$ python -q
>>> import numpy as np
>>> import numpy.linalg as la
>>> np.set_printoptions(precision=1, suppress=True, linewidth=160, sign=" ")
>>> def rd(a):
...     return np.round(a, 1) + 0
... 
>>> rng = np.random.default_rng(223)
>>> feats = np.eye(8, dtype=int)[rng.permutation(8)] * np.array([5, 7, 8, 5, 3, 5, 1, 8])
>>> feats
array([[ 0,  0,  8,  0,  0,  0,  0,  0],
       [ 0,  0,  0,  0,  0,  5,  0,  0],
       [ 0,  0,  0,  5,  0,  0,  0,  0],
       [ 0,  0,  0,  0,  0,  0,  0,  8],
       [ 5,  0,  0,  0,  0,  0,  0,  0],
       [ 0,  0,  0,  0,  3,  0,  0,  0],
       [ 0,  0,  0,  0,  0,  0,  1,  0],
       [ 0,  7,  0,  0,  0,  0,  0,  0]])
>>> t3 = np.stack([feats, 5 * feats, feats[::-1]])
>>> print(t3.sum(axis=0))
[[  0   7  48   0   0   0   0   0]
 [  0   0   0   0   0  30   1   0]
 [  0   0   0  30   3   0   0   0]
 [  5   0   0   0   0   0   0  48]
 [ 30   0   0   0   0   0   0   8]
 [  0   0   0   5  18   0   0   0]
 [  0   0   0   0   0   5   6   0]
 [  0  42   8   0   0   0   0   0]]
>>> np.einsum("bij,cij->bc", t3, t3)
array([[  262,  1310,     0],
       [ 1310,  6550,     0],
       [    0,     0,   262]])
>>> (t3 @ feats.T).shape
(3, 8, 8)
>>> data = np.load("m.npy")
>>> print(data)
[[ 2.1  2.1  1.9 -2.1 -1.   2.   1.  -1.8 -1.  -2.1]
 [ 2.   2.   2.2 -2.  -1.   2.   1.1 -2.  -0.8 -2. ]
 [ 2.   1.9  2.1 -2.  -1.   1.9  1.  -2.  -0.8 -2.1]
 [ 1.9  1.9  1.9 -2.  -1.   2.1  1.1 -2.  -1.1 -2.1]
 [ 2.1  1.8  2.1 -2.  -0.9  2.1  1.  -1.9 -1.1 -2. ]
 [ 1.9  2.   1.9 -2.1 -1.   1.9  1.  -2.  -0.9 -1.8]
 [ 2.1  2.   1.8 -1.9 -1.   1.9  1.  -2.  -1.1 -2. ]
 [ 1.9  2.   1.9 -2.  -1.2  2.1  1.1 -2.1 -1.  -2. ]
 [ 1.9  2.   2.  -2.  -1.1  2.   1.  -2.  -0.9 -2.1]
 [ 1.8 -2.1  2.1 -2.1 -1.1  2.  -1.1  2.1 -0.9 -1.9]
 [ 2.  -2.1  2.  -2.  -1.   1.9 -1.   2.  -1.1 -1.9]
 [ 2.  -1.9  2.1 -2.  -1.   2.3 -1.1  1.8 -1.  -1.9]
 [ 2.  -2.   2.1 -2.  -0.9  2.2 -0.9  2.  -0.9 -2. ]
 [ 2.3 -1.9  1.8 -1.9 -1.1  1.8 -1.   1.9 -1.  -2.1]
 [ 1.9 -2.   2.  -2.  -0.8  2.  -1.1  2.  -1.2 -2. ]
 [ 2.1 -2.1  2.1 -2.  -0.9  2.  -1.   1.9 -1.2 -2. ]
 [ 2.  -2.2  2.1 -2.  -0.9  1.9 -0.9  2.1 -1.1 -2. ]
 [ 2.  -2.1  2.  -1.9 -1.1  1.9 -0.9  1.9 -0.9 -2. ]
 [-2.  -2.  -2.2 -1.  -1.2  0.1 -2.   1.8  1.9 -1.1]
 [-2.  -1.9 -2.  -1.  -0.9  0.1 -2.   1.8  2.1 -1.1]
 [-2.  -2.2 -2.  -1.1 -1.   0.  -2.1  2.   2.  -1. ]
 [-1.8 -2.2 -1.8 -0.9 -0.9 -0.1 -1.9  2.   2.  -1.1]
 [-1.9 -2.  -1.8 -0.9 -0.8  0.2 -1.9  1.9  1.9 -1. ]
 [-2.1 -2.2 -2.1 -1.  -0.8  0.  -2.   1.9  1.9 -1. ]
 [-2.  -2.  -2.2 -0.9 -0.9  0.2 -2.   1.9  2.1 -1. ]
 [-2.1 -1.9 -2.  -0.9 -1.   0.1 -2.1  2.   1.9 -0.9]
 [-2.1 -2.  -2.  -1.  -0.9 -0.1 -2.   2.   2.  -0.9]]
>>> Xs = data - data.mean(axis=0)
>>> U, sv, vt = la.svd(Xs, full_matrices=False)
>>> rd(np.abs(vt[-1]))
array([ 0.3,  0.1,  0.4,  0.6,  0.1,  0.2,  0.5,  0.1,  0.2,  0.4])
>>> np.abs(vt[0]).argmax()
np.int64(2)
>>> np.abs(U[:, 0]).argmax()
np.int64(23)
>>> rd((sv ** 2).sum() ** 2 / (sv ** 4).sum())
np.float64(1.6)
>>> rd(sv)
array([ 19.9,  10.9,   0.7,   0.6,   0.6,   0.5,   0.4,   0.3,   0.3,   0.3])
>>> proj = data @ la.solve(data.T @ data, data.T)
>>> print(rd(la.eigvalsh(proj)))
[ 0.  0.  0.  0.  0.  0.  0.  0.  0.  0.  0.  0.  0.  0.  0.  0.  0.  1.  1.  1.  1.  1.  1.  1.  1.  1.  1.]
>>> x0 = np.array([-2, 2, -3, -1, 2, -2, -3, -3, 0, 3])
>>> target = data @ x0
>>> rd(la.pinv(data) @ data)
array([[ 1.,  0.,  0.,  0.,  0.,  0.,  0.,  0.,  0.,  0.],
       [ 0.,  1.,  0.,  0.,  0.,  0.,  0.,  0.,  0.,  0.],
       [ 0.,  0.,  1.,  0.,  0.,  0.,  0.,  0.,  0.,  0.],
       [ 0.,  0.,  0.,  1.,  0.,  0.,  0.,  0.,  0.,  0.],
       [ 0.,  0.,  0.,  0.,  1.,  0.,  0.,  0.,  0.,  0.],
       [ 0.,  0.,  0.,  0.,  0.,  1.,  0.,  0.,  0.,  0.],
       [ 0.,  0.,  0.,  0.,  0.,  0.,  1.,  0.,  0.,  0.],
       [ 0.,  0.,  0.,  0.,  0.,  0.,  0.,  1.,  0.,  0.],
       [ 0.,  0.,  0.,  0.,  0.,  0.,  0.,  0.,  1.,  0.],
       [ 0.,  0.,  0.,  0.,  0.,  0.,  0.,  0.,  0.,  1.]])
>>> try:
...     la.solve(data, target)
... except la.LinAlgError as e:
...     print("failed:", e)
... 
failed: Last 2 dimensions of the array must be square
>>> target = target + 0.1 * rng.normal(size=27)
>>> print(rd(target))
[-13.5 -13.9 -13.5 -13.5 -14.2 -11.7 -12.3 -13.1 -13.5 -27.  -26.8 -26.5 -27.7 -26.8 -26.2 -27.2 -28.  -27.4   2.3   2.2   2.    0.5   1.3   2.7   2.7   2.6
   2.9]
>>> coef, *_ = la.lstsq(data, target)
>>> [round(float(la.norm(la.solve(data.T @ data + lam * np.eye(10), data.T @ target))), 2) for lam in (0, 1, 10, 100)]
[7.15, 5.08, 4.82, 3.71]
>>> rd(coef)
array([-1.8,  1.8, -3.1, -0.9,  2.2, -1.8, -2.8, -3.1,  0.2,  2.9])
>>> rd(data.T @ (target - data @ coef))
array([ 0.,  0.,  0.,  0.,  0.,  0.,  0.,  0.,  0.,  0.])
>>> coef.round()
array([-2.,  2., -3., -1.,  2., -2., -3., -3.,  0.,  3.])
>>> np.argsort(-la.norm(data, axis=0).round(6), kind="stable")[:3]
array([ 1,  2,  0])
>>> la.matrix_rank(data, rtol=0.1)
np.int64(3)
>>> rd(np.abs(la.svd(data)[2][-1]))
array([ 0.3,  0.1,  0.3,  0.5,  0.1,  0.2,  0.5,  0.1,  0.2,  0.4])
>>> [round(float(x), 1) for x in la.svd(data, compute_uv=False)[:3]]
[20.7, 17.5, 8.1]
>>> W = np.array([[-1, -2, 1, 1],
...     [1, 1, -2, 1],
...     [1, 0, 2, 2],
...     [-2, 2, 1, -1],
...     [1, 2, 2, 0],
...     [2, 1, 2, -1],
...     [-2, 0, 2, 2],
...     [1, 0, -2, 1],
...     [-2, 0, 1, -1],
...     [-2, 1, 0, 0]])
>>> coef = np.array([0, 1, 1, 2])
>>> hid = np.maximum(data @ W + coef, 0)
>>> (hid > 0).astype(int)
array([[ 1,  0,  1,  1],
       [ 1,  0,  1,  1],
       [ 1,  0,  1,  1],
       [ 1,  0,  1,  1],
       [ 1,  0,  1,  1],
       [ 1,  0,  1,  1],
       [ 1,  0,  1,  1],
       [ 1,  0,  1,  1],
       [ 1,  0,  1,  1],
       [ 1,  0,  1,  1],
       [ 1,  0,  1,  1],
       [ 1,  0,  1,  1],
       [ 1,  0,  1,  1],
       [ 1,  0,  1,  1],
       [ 1,  0,  1,  1],
       [ 1,  0,  1,  1],
       [ 1,  0,  1,  1],
       [ 1,  0,  1,  1],
       [ 1,  0,  0,  0],
       [ 1,  0,  0,  0],
       [ 1,  0,  0,  0],
       [ 1,  0,  0,  0],
       [ 1,  0,  0,  0],
       [ 1,  0,  0,  0],
       [ 1,  0,  0,  0],
       [ 1,  0,  0,  0],
       [ 1,  0,  0,  0]])
>>> C = np.array([[2, 2], [2, 3], [0, 0], [2, 3]])
>>> (hid @ C).round(6).argmax(axis=1)
array([ 1,  1,  1,  1,  1,  1,  1,  1,  1,  1,  1,  1,  1,  1,  1,  1,  1,  1,  0,  0,  0,  0,  0,  0,  0,  0,  0])
>>> W @ C
array([[-4, -5],
       [ 6,  8],
       [ 6,  8],
       [-2, -1],
       [ 6,  8],
       [ 4,  4],
       [ 0,  2],
       [ 4,  5],
       [-6, -7],
       [-2, -1]])
>>> K = np.load("w.npy")
>>> K
array([[ 0.,  0.,  0., -1.,  0.,  0.],
       [ 0.,  0., -1.,  0., -1.,  0.],
       [ 0., -1.,  0.,  0., -1.,  0.],
       [-1.,  0.,  0.,  0.,  0.,  0.],
       [ 0., -1., -1.,  0.,  0.,  0.],
       [ 0.,  0.,  0.,  0.,  0.,  0.]])
>>> print(rd(np.sort(la.eigvals(K).real)))
[-2. -1.  0.  1.  1.  1.]
>>> (K != 0).astype(int)
array([[ 0,  0,  0,  1,  0,  0],
       [ 0,  0,  1,  0,  1,  0],
       [ 0,  1,  0,  0,  1,  0],
       [ 1,  0,  0,  0,  0,  0],
       [ 0,  1,  1,  0,  0,  0],
       [ 0,  0,  0,  0,  0,  0]])
>>> rd(la.det(K))
np.float64(0.0)
>>> print(np.flatnonzero(la.matrix_power((K != 0) + (K.T != 0) + np.eye(6), 6)[4]))
[ 1  2  4]
>>> K @ K
array([[ 1.,  0.,  0.,  0.,  0.,  0.],
       [ 0.,  2.,  1.,  0.,  1.,  0.],
       [ 0.,  1.,  2.,  0.,  1.,  0.],
       [ 0.,  0.,  0.,  1.,  0.,  0.],
       [ 0.,  1.,  1.,  0.,  2.,  0.],
       [ 0.,  0.,  0.,  0.,  0.,  0.]])
>>> la.cond(K) > 100
np.True_
>>> print(la.matrix_rank(K, rtol=0.1))
5
>>> np.argsort(-la.norm(K, axis=0).round(6), kind="stable")[:3]
array([ 1,  2,  4])
>>> r = la.matrix_rank(K)
>>> print(r)
5
>>> null = la.svd(K)[2][r:].T
>>> np.allclose(K @ null, 0)
True
>>> null @ null.T
array([[ 0.,  0.,  0.,  0.,  0.,  0.],
       [ 0.,  0.,  0.,  0.,  0.,  0.],
       [ 0.,  0.,  0.,  0.,  0.,  0.],
       [ 0.,  0.,  0.,  0.,  0.,  0.],
       [ 0.,  0.,  0.,  0.,  0.,  0.],
       [ 0.,  0.,  0.,  0.,  0.,  1.]])
>>> null.shape
(6, 1)
>>> null[:, 0] / null[np.abs(null[:, 0]).round(6).argmax(), 0]
array([ 0.,  0.,  0.,  0.,  0.,  1.])
